% python3 -q
>>> import numpy as np
>>> np.set_printoptions(precision=2, suppress=True, linewidth=140, sign=" ")
>>> def rd(a):
...     return np.round(a, 2) + 0
... 
>>> mat = np.load("test14.npy")
>>> print(mat)
[[  0   0   0]
 [  0   0   0]
 [  0  14   0]
 [  0   0   1]
 [  0  12   5]
 [  0   6   0]
 [  0   6   0]
 [  0  10   0]
 [  0  14   0]
 [  0   8   0]]
>>> r0 = np.array([-3, 3, -1])
>>> print(np.convolve(mat[4], r0))
[  0 -36  21   3  -5]
>>> print(np.array([np.convolve(row, r0, "same") for row in mat]))
[[  0   0   0]
 [  0   0   0]
 [-42  42 -14]
 [  0  -3   3]
 [-36  21   3]
 [-18  18  -6]
 [-18  18  -6]
 [-30  30 -10]
 [-42  42 -14]
 [-24  24  -8]]
>>> print(np.correlate(mat[4], mat[6], "full"))
[  0   0  72  30   0]
>>> U, sv, Vt = np.linalg.svd(mat)
>>> print(rd(sv))
[ 27.87   4.6    0.  ]
>>> print(np.argmax(sv[:-1] / (sv[1:] + 1e-6)) + 1)
2
>>> out = U[:, :2] @ np.diag(sv[:2]) @ Vt[:2]
>>> print(np.linalg.matrix_rank(mat, rtol=0.05))
2
>>> print(np.linalg.matrix_rank(out))
2
>>> print(rd(np.linalg.norm(mat - out, 2)), sv[2])
0.0 0.0
>>> print(rd(np.abs(mat - out).max()))
0.0
>>> print(rd(np.trace(np.linalg.pinv(mat) @ mat)))
2.0
>>> print(np.abs(np.diag(np.linalg.qr(mat)[1])) > 1e-9)
[False  True  True]
>>> print(np.linalg.lstsq(mat[:-1].T, mat[-1])[2])
2
>>> print(rd(mat @ np.linalg.pinv(mat) @ mat))
[[  0.   0.   0.]
 [  0.   0.   0.]
 [  0.  14.   0.]
 [  0.   0.   1.]
 [  0.  12.   5.]
 [  0.   6.   0.]
 [  0.   6.   0.]
 [  0.  10.   0.]
 [  0.  14.   0.]
 [  0.   8.   0.]]
>>> print(np.allclose(mat[:-1].T @ np.linalg.lstsq(mat[:-1].T, mat[-1])[0], mat[-1]))
True
>>> print([round(float(x), 2) for x in np.linalg.svd(mat, compute_uv=False)[:3]])
[27.87, 4.6, 0.0]
>>> print(np.linalg.cond(mat) > 100)
True
>>> print(np.linalg.matrix_rank(mat, rtol=0.1))
2
>>> arr = np.loadtxt("w.csv", delimiter=",")
>>> print(arr)
[[  4.69 -19.01   4.08]
 [-12.94  14.9    3.25]
 [  5.89 -12.85 -14.15]
 [ -3.72   8.99  17.47]
 [ -6.61   5.63 -18.02]
 [  9.23  14.89   9.65]
 [ 18.28   3.49   7.34]
 [ -0.84  -5.01 -19.34]
 [ -8.31  15.3    9.85]
 [ 19.14   5.81   0.32]
 [  7.75  -6.97 -17.07]
 [  6.62 -14.94 -11.53]
 [  4.19  14.3  -13.34]
 [ -3.85  11.2   16.12]
 [ -0.69 -15.35  12.8 ]
 [ -5.84 -19.02   1.99]
 [-11.9   15.4   -4.61]
 [-12.23  -5.81  14.72]
 [ -8.29 -13.44 -12.28]
 [ -4.9  -18.    -7.21]
 [  2.01   0.65  19.89]
 [ 19.59  -1.38   3.77]
 [ 15.51  -0.3   12.62]]
>>> dist = np.linalg.norm(arr[:, None] - arr[None], axis=-1)
>>> print(rd(dist[:5, :5]))
[[  0.    38.23  19.28  32.16  34.97]
 [ 38.23   0.    37.78  17.95  24.05]
 [ 19.28  37.78   0.    39.61  22.64]
 [ 32.16  17.95  39.61   0.    35.77]
 [ 34.97  24.05  22.64  35.77   0.  ]]
>>> print(dist.mean(axis=1).argmax())
16
>>> print(dist[21].round(6).argsort(kind="stable")[:4])
[ 21   6   9  22]
>>> print(np.flatnonzero(dist[21] < dist.mean() / 2))
[  6   9  21  22]
>>> out = np.c_[arr[:, :1] @ np.array([[-3]]), np.array([2, 1, 3, 1, 3, 0, 3, 0, 0, 3, 1, 3, 0, 3, 0, 2, 3, 0, 2, 2, 1, 1, 0])]
>>> print(rd(out))
[[-14.07   2.  ]
 [ 38.82   1.  ]
 [-17.67   3.  ]
 [ 11.16   1.  ]
 [ 19.83   3.  ]
 [-27.69   0.  ]
 [-54.84   3.  ]
 [  2.52   0.  ]
 [ 24.93   0.  ]
 [-57.42   3.  ]
 [-23.25   1.  ]
 [-19.86   3.  ]
 [-12.57   0.  ]
 [ 11.55   3.  ]
 [  2.07   0.  ]
 [ 17.52   2.  ]
 [ 35.7    3.  ]
 [ 36.69   0.  ]
 [ 24.87   2.  ]
 [ 14.7    2.  ]
 [ -6.03   1.  ]
 [-58.77   1.  ]
 [-46.53   0.  ]]
>>> print(np.linalg.matrix_rank(out))
2
>>> print(rd(np.linalg.norm(np.linalg.qr(arr)[0].T @ out, axis=0) ** 2 / ((out ** 2).sum(axis=0) + 1e-12)))
[ 1.    0.05]
>>> print(rd(np.linalg.lstsq(arr, out[:, 0])[0]))
[-3.  0.  0.]
>>> x = np.array([2, 1, 2])
>>> rhs = arr @ x
>>> print(rd(np.linalg.solve(arr.T @ arr, arr.T @ rhs)))
[ 2.  1.  2.]
>>> rng = np.random.default_rng(811)
>>> rhs = rhs + 0.3 * rng.normal(size=23)
>>> print(rd(rhs))
[ -1.52  -4.81 -29.16  36.05 -43.41  52.66  54.42 -45.51  17.96  45.09 -25.52 -24.52  -3.79  35.4    9.21 -26.71 -17.6   -1.27 -54.45
 -42.39  44.63  44.94  56.15]
>>> beta, *_ = np.linalg.lstsq(arr, rhs)
>>> print(rd(np.linalg.norm(rhs - arr @ beta)))
1.1
>>> out = arr / np.linalg.norm(arr, axis=1, keepdims=True)
>>> cov = out @ out.T
>>> print(rd(np.linalg.norm(out, axis=1)))
[ 1.  1.  1.  1.  1.  1.  1.  1.  1.  1.  1.  1.  1.  1.  1.  1.  1.  1.  1.  1.  1.  1.  1.]
>>> print((cov - 2 * np.eye(23)).round(6).argmax(axis=1))
[ 15  16  11  13   7   6  21  10   1   6   2   2   4   3   0  19   1  14  19  18   3   6   6]
>>> cen = (arr - arr.mean(axis=0)) / arr.std(axis=0)
>>> print(rd(cen.std(axis=0)))
[ 1.  1.  1.]
>>> print(np.argwhere(np.abs(cen) > 2))
[]
>>> beta = np.linalg.lstsq(np.delete(cen, 1, axis=1), cen[:, 1])[0]
>>> print(rd(1 - np.var(cen[:, 1] - np.delete(cen, 1, axis=1) @ beta)))
0.06
>>> print(np.abs(beta).argmax())
1
